$ python3 -q
>>> import numpy as np
>>> np.set_printoptions(suppress=True, linewidth=200)
>>> feats = np.load("x.npy")
>>> print(feats.round(1) + 0)
[[ 0.7  0.  -0.5]
 [ 0.   0.   0. ]
 [-0.5  0.   0.3]]
>>> evals, vecs = np.linalg.eigh(feats)
>>> print(np.round(np.linalg.eigvalsh(feats + 4 * np.eye(3)), 1))
[4. 4. 5.]
>>> print(evals.sum(), round(np.trace(feats), 1))
1.0 1.0
>>> print(np.round(vecs @ np.diag(evals) @ vecs.T, 1) + 0)
[[ 0.7  0.  -0.5]
 [ 0.   0.   0. ]
 [-0.5  0.   0.3]]
>>> print((evals > 1e-8).sum(), (evals < -1e-8).sum())
1 0
>>> print(np.round(vecs.T @ feats @ vecs, 1) + 0)
[[0. 0. 0.]
 [0. 0. 0.]
 [0. 0. 1.]]
>>> evals, vecs = np.linalg.eigh(feats)
>>> x0 = np.array([5, 4, 1])
>>> print(np.round(vecs * np.maximum(evals, 0) @ vecs.T, 1) + 0)
[[ 0.7  0.  -0.5]
 [ 0.   0.   0. ]
 [-0.5  0.   0.3]]
>>> print(round(np.abs(feats).sum(axis=1).max(), 1), np.abs(evals).max())
1.2 1.0
>>> print(np.round(np.linalg.eigvalsh(feats[1:, 1:]), 1) + 0)
[0.  0.3]
>>> U, sv, Vh = np.linalg.svd(feats, full_matrices=False)
>>> print(U.shape, sv.shape, Vh.shape)
(3, 3) (3,) (3, 3)
>>> print((sv > 1e-8).sum())
1
>>> data = np.loadtxt("layer6.csv", delimiter=",")
>>> print(data.round(1) + 0)
[[-3.5 -0.3 -0.3 -0.2  0.4 -0.6  1.  -0.2  0.3]
 [-0.3 -2.7 -0.1  0.7  0.1 -0.9 -0.6  0.7  0. ]
 [-0.3 -0.1 -0.4 -0.7  0.9  1.3  0.3  0.8 -1.8]
 [-0.2  0.7 -0.7 -3.5 -0.4 -1.1 -0.1 -1.   0.7]
 [ 0.4  0.1  0.9 -0.4 -3.1  1.2 -0.3  0.  -0.7]
 [-0.6 -0.9  1.3 -1.1  1.2 -1.7  1.   0.1 -1.4]
 [ 1.  -0.6  0.3 -0.1 -0.3  1.  -1.2 -0.3  0.4]
 [-0.2  0.7  0.8 -1.   0.   0.1 -0.3 -3.5 -0.4]
 [ 0.3  0.  -1.8  0.7 -0.7 -1.4  0.4 -0.4 -1.4]]
>>> rng = np.random.default_rng(66192)
>>> z = rng.permutation(9)
>>> print(z)
[7 5 4 3 6 2 0 1 8]
>>> M2 = data[z][:, z]
>>> print(np.round(np.sort(np.abs(np.linalg.eigvals(M2))), 1) + 0)
[0. 2. 3. 3. 3. 3. 3. 5. 5.]
>>> print(M2.round(1) + 0)
[[-3.5  0.1  0.  -1.  -0.3  0.8 -0.2  0.7 -0.4]
 [ 0.1 -1.7  1.2 -1.1  1.   1.3 -0.6 -0.9 -1.4]
 [ 0.   1.2 -3.1 -0.4 -0.3  0.9  0.4  0.1 -0.7]
 [-1.  -1.1 -0.4 -3.5 -0.1 -0.7 -0.2  0.7  0.7]
 [-0.3  1.  -0.3 -0.1 -1.2  0.3  1.  -0.6  0.4]
 [ 0.8  1.3  0.9 -0.7  0.3 -0.4 -0.3 -0.1 -1.8]
 [-0.2 -0.6  0.4 -0.2  1.  -0.3 -3.5 -0.3  0.3]
 [ 0.7 -0.9  0.1  0.7 -0.6 -0.1 -0.3 -2.7  0. ]
 [-0.4 -1.4 -0.7  0.7  0.4 -1.8  0.3  0.  -1.4]]
>>> print(np.linalg.cond(data) > 100)
True
>>> print(np.linalg.matrix_rank(data, rtol=0.1))
8
>>> print([round(float(x), 1) for x in np.linalg.svd(data, compute_uv=False)[:3]])
[5.0, 5.0, 3.0]
>>> print(np.all(np.linalg.eigvalsh(data) > 0))
False
>>> print([round(float(np.linalg.det(data[:i, :i])), 2) + 0 for i in range(1, 10)])
[-3.45, 9.27, -3.6, 7.35, 8.68, -394.59, 331.63, -685.88, 0.0]
>>> print(np.unique(data.round(6), axis=0).shape)
(9, 9)
>>> evals, vecs = np.linalg.eigh(data)
>>> print(np.round(np.linalg.eigvalsh(data @ data), 1) + 0)
[ 0.  4.  9.  9.  9.  9.  9. 25. 25.]
>>> print(evals.round(1) + 0)
[-5. -5. -3. -3. -3. -3. -2.  0.  3.]
>>> print(np.round(vecs.T @ vecs, 1) + 0)
[[1. 0. 0. 0. 0. 0. 0. 0. 0.]
 [0. 1. 0. 0. 0. 0. 0. 0. 0.]
 [0. 0. 1. 0. 0. 0. 0. 0. 0.]
 [0. 0. 0. 1. 0. 0. 0. 0. 0.]
 [0. 0. 0. 0. 1. 0. 0. 0. 0.]
 [0. 0. 0. 0. 0. 1. 0. 0. 0.]
 [0. 0. 0. 0. 0. 0. 1. 0. 0.]
 [0. 0. 0. 0. 0. 0. 0. 1. 0.]
 [0. 0. 0. 0. 0. 0. 0. 0. 1.]]
>>> print(np.abs(vecs[:, -1]).round(6).argmax())
2
>>> J = np.array([[1, 0, 0, 0, 0, 0],
...     [2, 2, 0, 0, 0, 0],
...     [1, 2, 0, 0, 0, 0],
...     [0, 0, 1, 0, 0, 0],
...     [0, 0, 2, 2, 0, 0],
...     [0, 0, 1, 2, 0, 0],
...     [0, 0, 0, 0, 1, 0],
...     [0, 0, 0, 0, 2, 2],
...     [0, 0, 0, 0, 1, 2]])
>>> print(np.diff(J, axis=0))
[[ 1  2  0  0  0  0]
 [-1  0  0  0  0  0]
 [-1 -2  1  0  0  0]
 [ 0  0  1  2  0  0]
 [ 0  0 -1  0  0  0]
 [ 0  0 -1 -2  1  0]
 [ 0  0  0  0  1  2]
 [ 0  0  0  0 -1  0]]
>>> print(J.sum(axis=0))
[4 4 4 4 4 4]
>>> print(np.count_nonzero(J))
15
>>> print(J.shape)
(9, 6)
>>> x0 = np.array([5, 0, 7, 2, 5, 7])
>>> y = J @ x0
>>> print(np.round(np.linalg.lstsq(J, y)[0], 1) + 0)
[5. 0. 7. 2. 5. 7.]
>>> y = y + 0.1 * rng.normal(size=9)
>>> print(y.round(1))
[ 5.  10.   4.9  7.  17.9 11.1  4.9 23.7 18.9]
>>> coef, *_ = np.linalg.lstsq(J, y)
>>> print(np.round(J.T @ (y - J @ coef), 1) + 0)
[0. 0. 0. 0. 0. 0.]
